% python3 -q
>>> import numpy as np
>>> np.set_printoptions(suppress=True, linewidth=160)
>>> rng = np.random.default_rng(641380)
>>> feats = np.triu(rng.random((5, 5)) < 0.5, 1).astype(int)
>>> feats = feats + feats.T
>>> feats
array([[0, 0, 1, 0, 0],
       [0, 0, 1, 0, 0],
       [1, 1, 0, 0, 0],
       [0, 0, 0, 0, 0],
       [0, 0, 0, 0, 0]])
>>> ev, evecs = np.linalg.eigh(feats)
>>> np.round(np.linalg.svd(feats, compute_uv=False), 2)
array([1.41, 1.41, 0.  , 0.  , 0.  ])
>>> np.round(evecs @ np.diag(ev) @ evecs.T, 2) + 0
array([[0., 0., 1., 0., 0.],
       [0., 0., 1., 0., 0.],
       [1., 1., 0., 0., 0.],
       [0., 0., 0., 0., 0.],
       [0., 0., 0., 0., 0.]])
>>> (ev > 1e-8).sum(), (ev < -1e-8).sum()
(np.int64(1), np.int64(1))
>>> np.abs(evecs[:, -1]).round(6).argmax()
np.int64(2)
>>> np.round(np.abs(evecs[:, -1]), 2)
array([0.5 , 0.5 , 0.71, 0.  , 0.  ])
>>> np.round(evecs.T @ feats @ evecs, 2) + 0
array([[-1.41,  0.  ,  0.  ,  0.  ,  0.  ],
       [ 0.  ,  0.  ,  0.  ,  0.  ,  0.  ],
       [ 0.  ,  0.  ,  0.  ,  0.  ,  0.  ],
       [ 0.  ,  0.  ,  0.  ,  0.  ,  0.  ],
       [ 0.  ,  0.  ,  0.  ,  0.  ,  1.41]])
>>> print(ev.round(2) + 0)
[-1.41  0.    0.    0.    1.41]
>>> np.round(np.linalg.eigvalsh(feats @ feats), 2)
array([0., 0., 0., 2., 2.])
>>> np.round(np.linalg.eigvalsh(feats + 2 * np.eye(5)), 2)
array([0.59, 2.  , 2.  , 2.  , 3.41])
>>> np.unique(ev.round(6) + 0, return_counts=True)[1]
array([1, 3, 1])
>>> J = np.array([[1, 0, 0], [0, 1, 0], [1, 0, 1]])
>>> Q, evecs = np.linalg.qr(J[:, :1])[0], np.linalg.qr(J[:, 1:])[0]
>>> s = np.linalg.svd(Q.T @ evecs, compute_uv=False)
>>> round(np.linalg.norm(Q @ Q.T - evecs @ evecs.T, 2), 2)
np.float64(1.0)
>>> s.round(2)
array([0.71])
>>> np.round(np.degrees(np.arccos(s.clip(0, 1))), 2)
array([45.])
>>> (np.linalg.matrix_power((J != 0) + (J.T != 0) + np.eye(3), 3) > 0).astype(int)
array([[1, 0, 1],
       [0, 1, 0],
       [1, 0, 1]])
>>> np.round(np.sort(np.linalg.eigvals(J).real), 2)
array([1., 1., 1.])
>>> np.round(np.linalg.det(J), 2)
np.float64(1.0)
>>> (J != 0).astype(int)
array([[1, 0, 0],
       [0, 1, 0],
       [1, 0, 1]])
>>> print(np.flatnonzero(np.linalg.matrix_power((J != 0) + (J.T != 0) + np.eye(3), 3)[1]))
[1]
>>> print(J @ J)
[[1 0 0]
 [0 1 0]
 [2 0 1]]
>>> proj = np.triu(np.array([[6, 6, -1], [-7, -9, -5], [9, -2, 3]]), 1) + np.eye(3)
>>> out = proj @ J @ np.linalg.inv(proj)
>>> np.trace(out), np.trace(J)
(np.float64(3.0), np.int64(3))
>>> out
array([[  0.,   6.,  29.],
       [ -5.,  31., 145.],
       [  1.,  -6., -28.]])
>>> np.round(np.poly(out), 2)
array([ 1., -3.,  3., -1.])
>>> K = np.load("w.npy")
>>> K
array([[3, 0, 0],
       [5, 5, 0],
       [3, 0, 5]])
>>> def softmax(z):
...     e = np.exp(z - z.max(axis=-1, keepdims=True))
...     return e / e.sum(axis=-1, keepdims=True)
... 
>>> print(np.round(softmax(K[1]), 2) + 0)
[0.5 0.5 0. ]
>>> np.round(softmax(K).sum(axis=1), 2)
array([1., 1., 1.])
>>> att = K @ K.T / np.sqrt(3)
>>> softmax(att).round(6).argmax(axis=1)
array([1, 1, 2])
>>> np.round(softmax(att)[1] @ K, 2) + 0
array([5., 5., 0.])
>>> np.round(softmax(att), 2) + 0
array([[0.03, 0.94, 0.03],
       [0.  , 1.  , 0.  ],
       [0.  , 0.  , 1.  ]])
>>> lab = rng.permutation(3)
>>> out = K[:, lab] * rng.choice([-1, 1], 3)
>>> out
array([[ 3,  0,  0],
       [ 5,  0, -5],
       [ 3,  5,  0]])
>>> Uu, _, Vt = np.linalg.svd(K.T @ out)
>>> np.round(Uu @ Vt, 2) + 0
array([[ 1.,  0.,  0.],
       [ 0.,  0., -1.],
       [ 0.,  1.,  0.]])
>>> lab
array([0, 2, 1])
